% python3 -q
>>> import numpy as np
>>> import numpy.linalg as la
>>> np.set_printoptions(suppress=True, linewidth=160)
>>> tidy = lambda a: np.round(a, 1) + 0
>>> out = np.array([[-3, -2], [-2, -3]])
>>> X = np.tile(out, (2, 2))
>>> X
array([[-3, -2, -3, -2],
       [-2, -3, -2, -3],
       [-3, -2, -3, -2],
       [-2, -3, -2, -3]])
>>> # rows and columns are dependent
>>> np.sort(np.abs(np.fft.fft(X[0]))), tidy(np.sort(la.svd(X, compute_uv=False)))
(array([ 0.,  0.,  2., 10.]), array([ 0.,  0.,  2., 10.]))
>>> (X @ X)[0]
array([26, 24, 26, 24])
>>> mat = np.loadtxt("x.csv", delimiter=",")
>>> mat
array([[0., 1., 0., 1., 0., 1., 0., 0., 0.],
       [1., 0., 0., 1., 1., 1., 0., 0., 0.],
       [0., 0., 0., 0., 0., 0., 0., 0., 0.],
       [1., 1., 0., 0., 0., 0., 0., 0., 1.],
       [0., 1., 0., 0., 0., 1., 0., 0., 0.],
       [1., 1., 0., 0., 1., 0., 1., 0., 1.],
       [0., 0., 0., 0., 0., 1., 0., 0., 0.],
       [0., 0., 0., 0., 0., 0., 0., 0., 0.],
       [0., 0., 0., 1., 0., 1., 0., 0., 0.]])
>>> # rows and columns are dependent
>>> tidy(la.norm(mat, 2) / la.norm(mat))
np.float64(0.7)
>>> [round(float(x), 1) for x in la.svd(mat, compute_uv=False)[:3]]
[3.2, 2.4, 1.5]
>>> left, sigma, Vh = la.svd(mat)
>>> evecs = Vh[:(sigma > 1e-8).sum()]
>>> rng = np.random.default_rng(42)
>>> x = mat[6] + 2 * mat[1] + rng.integers(2) * np.eye(9)[7]
>>> x
array([2., 0., 0., 2., 2., 3., 0., 0., 0.])
>>> tidy(np.diag(evecs.T @ evecs))
array([0.7, 1. , 0. , 1. , 0.8, 1. , 0.8, 0. , 0.8])
>>> tidy(evecs.T @ evecs)
array([[ 0.7,  0. ,  0. ,  0. ,  0.3,  0. , -0.2,  0. ,  0.3],
       [ 0. ,  1. ,  0. ,  0. ,  0. ,  0. ,  0. ,  0. ,  0. ],
       [ 0. ,  0. ,  0. ,  0. ,  0. ,  0. ,  0. ,  0. ,  0. ],
       [ 0. ,  0. ,  0. ,  1. ,  0. ,  0. ,  0. ,  0. ,  0. ],
       [ 0.3,  0. ,  0. ,  0. ,  0.8,  0. ,  0.3,  0. , -0.2],
       [ 0. ,  0. ,  0. ,  0. ,  0. ,  1. ,  0. ,  0. ,  0. ],
       [-0.2,  0. ,  0. ,  0. ,  0.3,  0. ,  0.8,  0. ,  0.3],
       [ 0. ,  0. ,  0. ,  0. ,  0. ,  0. ,  0. ,  0. ,  0. ],
       [ 0.3,  0. ,  0. ,  0. , -0.2,  0. ,  0.3,  0. ,  0.8]])
>>> la.matrix_rank(np.vstack([mat, x]))
np.int64(6)
>>> w, evecs = la.eigh(mat)
>>> x = np.array([3, 2, -2, -3, -2, 2, 2, -2, -1])
>>> x @ mat @ x
np.float64(-4.0)
>>> tidy(evecs * np.maximum(w, 0) @ evecs.T)
array([[0.6, 0.7, 0. , 0.6, 0.4, 0.6, 0.1, 0. , 0.4],
       [0.7, 0.9, 0. , 0.6, 0.6, 0.7, 0.1, 0. , 0.3],
       [0. , 0. , 0. , 0. , 0. , 0. , 0. , 0. , 0. ],
       [0.6, 0.6, 0. , 0.7, 0.1, 0.4, 0. , 0. , 0.5],
       [0.4, 0.6, 0. , 0.1, 0.5, 0.6, 0.2, 0. , 0.1],
       [0.6, 0.7, 0. , 0.4, 0.6, 1. , 0.5, 0. , 0.4],
       [0.1, 0.1, 0. , 0. , 0.2, 0.5, 0.4, 0. , 0.2],
       [0. , 0. , 0. , 0. , 0. , 0. , 0. , 0. , 0. ],
       [0.4, 0.3, 0. , 0.5, 0.1, 0.4, 0.2, 0. , 0.5]])
>>> tidy(evecs * np.abs(w) @ evecs.T)
array([[ 1.3,  0.4,  0. ,  0.2,  0.7,  0.2,  0.1,  0. ,  0.7],
       [ 0.4,  1.8,  0. ,  0.2,  0.1,  0.5,  0.3,  0. ,  0.6],
       [ 0. ,  0. ,  0. ,  0. ,  0. ,  0. ,  0. ,  0. ,  0. ],
       [ 0.2,  0.2,  0. ,  1.5,  0.3,  0.8, -0.1,  0. , -0.1],
       [ 0.7,  0.1,  0. ,  0.3,  1.1,  0.2,  0.5,  0. ,  0.1],
       [ 0.2,  0.5,  0. ,  0.8,  0.2,  2. , -0.1,  0. , -0.1],
       [ 0.1,  0.3,  0. , -0.1,  0.5, -0.1,  0.7,  0. ,  0.4],
       [ 0. ,  0. ,  0. ,  0. ,  0. ,  0. ,  0. ,  0. ,  0. ],
       [ 0.7,  0.6,  0. , -0.1,  0.1, -0.1,  0.4,  0. ,  1. ]])
>>> tidy(x @ mat @ x / (x @ x)), tidy(w[0]), tidy(w[-1])
(np.float64(-0.1), np.float64(-2.4), np.float64(3.2))
>>> (np.sign(evecs[:, -1].round(6)) == np.sign(evecs[0, -1].round(6))).astype(int)
array([1, 1, 0, 1, 1, 1, 1, 0, 1])
>>> np.unique(mat.round(6), axis=0).shape
(8, 9)
>>> np.allclose(mat[:-1].T @ la.lstsq(mat[:-1].T, mat[-1])[0], mat[-1])
True
>>> tidy(np.trace(la.pinv(mat) @ mat))
np.float64(6.0)
>>> tidy(mat @ la.pinv(mat) @ mat)
array([[0., 1., 0., 1., 0., 1., 0., 0., 0.],
       [1., 0., 0., 1., 1., 1., 0., 0., 0.],
       [0., 0., 0., 0., 0., 0., 0., 0., 0.],
       [1., 1., 0., 0., 0., 0., 0., 0., 1.],
       [0., 1., 0., 0., 0., 1., 0., 0., 0.],
       [1., 1., 0., 0., 1., 0., 1., 0., 1.],
       [0., 0., 0., 0., 0., 1., 0., 0., 0.],
       [0., 0., 0., 0., 0., 0., 0., 0., 0.],
       [0., 0., 0., 1., 0., 1., 0., 0., 0.]])
>>> r = la.matrix_rank(mat)
>>> r
np.int64(6)
>>> null = la.svd(mat)[2][r:].T
>>> la.matrix_rank(mat.T @ mat), la.matrix_rank(mat @ mat.T)
(np.int64(6), np.int64(6))
>>> tidy(null @ null.T)
array([[ 0.3,  0. ,  0. ,  0. , -0.3,  0. ,  0.3,  0. , -0.3],
       [ 0. ,  0. ,  0. ,  0. ,  0. ,  0. ,  0. ,  0. ,  0. ],
       [ 0. ,  0. ,  1. ,  0. ,  0. ,  0. ,  0. ,  0. ,  0. ],
       [ 0. ,  0. ,  0. ,  0. ,  0. ,  0. ,  0. ,  0. ,  0. ],
       [-0.3,  0. ,  0. ,  0. ,  0.2,  0. , -0.3,  0. ,  0.3],
       [ 0. ,  0. ,  0. ,  0. ,  0. ,  0. ,  0. ,  0. ,  0. ],
       [ 0.3,  0. ,  0. ,  0. , -0.3,  0. ,  0.3,  0. , -0.3],
       [ 0. ,  0. ,  0. ,  0. ,  0. ,  0. ,  0. ,  1. ,  0. ],
       [-0.3,  0. ,  0. ,  0. ,  0.3,  0. , -0.3,  0. ,  0.3]])
>>> [int(la.matrix_rank(np.delete(mat, i, axis=0))) for i in range(9)]
[6, 5, 6, 5, 6, 5, 6, 6, 6]
>>> [int(la.matrix_rank(mat[:i])) for i in range(1, len(mat) + 1)]
[1, 2, 2, 3, 4, 5, 6, 6, 6]
>>> null.shape
(9, 3)
>>> data = np.array([[2, 2, 1, 1, 2, 1, 1, 0],
...     [2, 0, 1, 1, 1, 2, 1, 1],
...     [0, 2, 2, 0, 1, 2, 1, 2],
...     [1, 0, 2, 2, 1, 0, 2, 1],
...     [0, 1, 1, 0, 1, 0, 0, 0],
...     [-2, 2, -1, -1, 0, -3, -1, -2]])
>>> # rank 5
>>> def softmax(z):
...     e = np.exp(z - z.max(axis=-1, keepdims=True))
...     return e / e.sum(axis=-1, keepdims=True)
... 
>>> tidy(softmax(10 * data[1]))
array([0.5, 0. , 0. , 0. , 0. , 0.5, 0. , 0. ])
>>> tidy(softmax(data).sum(axis=1))
array([1., 1., 1., 1., 1., 1.])
>>> scores = data @ data.T / np.sqrt(8)
>>> tidy(softmax(scores + np.triu(np.full(scores.shape, -np.inf), 1)))
array([[1. , 0. , 0. , 0. , 0. , 0. ],
       [0.3, 0.7, 0. , 0. , 0. , 0. ],
       [0.1, 0.1, 0.9, 0. , 0. , 0. ],
       [0.1, 0.1, 0.1, 0.7, 0. , 0. ],
       [0.3, 0.1, 0.3, 0.1, 0.1, 0. ],
       [0. , 0. , 0. , 0. , 0. , 1. ]])
>>> softmax(scores).round(6).argmax(axis=1)
array([0, 1, 2, 3, 0, 5])
>>> np.unique(data.round(6), axis=0).shape
(6, 8)
>>> tidy(data @ la.pinv(data) @ data)
array([[ 2.,  2.,  1.,  1.,  2.,  1.,  1.,  0.],
       [ 2.,  0.,  1.,  1.,  1.,  2.,  1.,  1.],
       [ 0.,  2.,  2.,  0.,  1.,  2.,  1.,  2.],
       [ 1.,  0.,  2.,  2.,  1.,  0.,  2.,  1.],
       [ 0.,  1.,  1.,  0.,  1.,  0.,  0.,  0.],
       [-2.,  2., -1., -1.,  0., -3., -1., -2.]])
>>> out = data / np.sqrt((data ** 2).mean(axis=1, keepdims=True))
>>> tidy(data - data.mean(axis=1, keepdims=True))
array([[ 0.8,  0.8, -0.2, -0.2,  0.8, -0.2, -0.2, -1.2],
       [ 0.9, -1.1, -0.1, -0.1, -0.1,  0.9, -0.1, -0.1],
       [-1.2,  0.8,  0.8, -1.2, -0.2,  0.8, -0.2,  0.8],
       [-0.1, -1.1,  0.9,  0.9, -0.1, -1.1,  0.9, -0.1],
       [-0.4,  0.6,  0.6, -0.4,  0.6, -0.4, -0.4, -0.4],
       [-1. ,  3. ,  0. ,  0. ,  1. , -2. ,  0. , -1. ]])
>>> x = np.array([1, 0, 0, 2, 2, 0, 2, 0])
>>> data @ (2 * x)
array([ 20,  16,   8,  22,   4, -12])
>>> np.einsum("ij,j->i", data, x)
array([10,  8,  4, 11,  2, -6])
>>> (data * x).sum(axis=1)
array([10,  8,  4, 11,  2, -6])
>>> data @ x
array([10,  8,  4, 11,  2, -6])
>>> la.norm(data @ x) <= la.norm(data, 2) * la.norm(x) + 1e-9
np.True_
>>> np.sign((data @ x).round(6))
array([ 1,  1,  1,  1,  1, -1])
>>> F = np.loadtxt("layer8.csv", delimiter=",")
>>> tidy(F)
array([[ 0.5, -0.8, -0.2, -0.3, -0.4,  1.7, -0.1],
       [-0.1,  0.3,  1.2, -0.4, -0.1,  0.1, -1.5],
       [-0.7,  0.4,  1.1,  0.6, -0.8,  0.5,  1. ],
       [ 0.7,  1.5, -0.5,  0.9,  0. ,  0.5, -0.3],
       [ 1. ,  0.5,  0.7, -1. ,  0.8,  0.1,  0.8],
       [-1.3,  0.6, -0.4, -0.7,  0.8,  0.8,  0. ],
       [ 0. , -0.6,  0.5,  1.2,  1.4,  0.3, -0.1]])
>>> z = rng.permutation(7)
>>> z
array([3, 4, 2, 0, 6, 1, 5])
>>> out = F[z][:, z]
>>> tidy(out)
array([[ 0.9,  0. , -0.5,  0.7, -0.3,  1.5,  0.5],
       [-1. ,  0.8,  0.7,  1. ,  0.8,  0.5,  0.1],
       [ 0.6, -0.8,  1.1, -0.7,  1. ,  0.4,  0.5],
       [-0.3, -0.4, -0.2,  0.5, -0.1, -0.8,  1.7],
       [ 1.2,  1.4,  0.5,  0. , -0.1, -0.6,  0.3],
       [-0.4, -0.1,  1.2, -0.1, -1.5,  0.3,  0.1],
       [-0.7,  0.8, -0.4, -1.3,  0. ,  0.6,  0.8]])
>>> tidy(np.trace(out))
np.float64(4.3)
>>> tidy(np.sort(np.abs(la.eigvals(out))))
array([2., 2., 2., 2., 2., 2., 2.])
>>> J = np.array([[0, 0, 0, 0, 0, 0, 0, 0],
...     [1, 1, 0, 0, 0, 0, 0, 0],
...     [2, 0, 0, 0, 0, 0, 0, 0],
...     [1, 0, 0, 0, 0, 0, 0, 0],
...     [0, 3, 3, 0, 1, 0, 0, 0],
...     [1, 2, 1, 0, 2, 0, 0, 0],
...     [2, 1, 0, 3, 2, 3, 3, 0],
...     [3, 0, 0, 1, 1, 1, 1, 0]])
>>> # rows and columns are dependent
>>> tidy(la.eigvalsh(mat).min())
np.float64(-2.4)
>>> try:
...     la.cholesky(mat)
... except la.LinAlgError as e:
...     print(e)
... 
Matrix is not positive definite
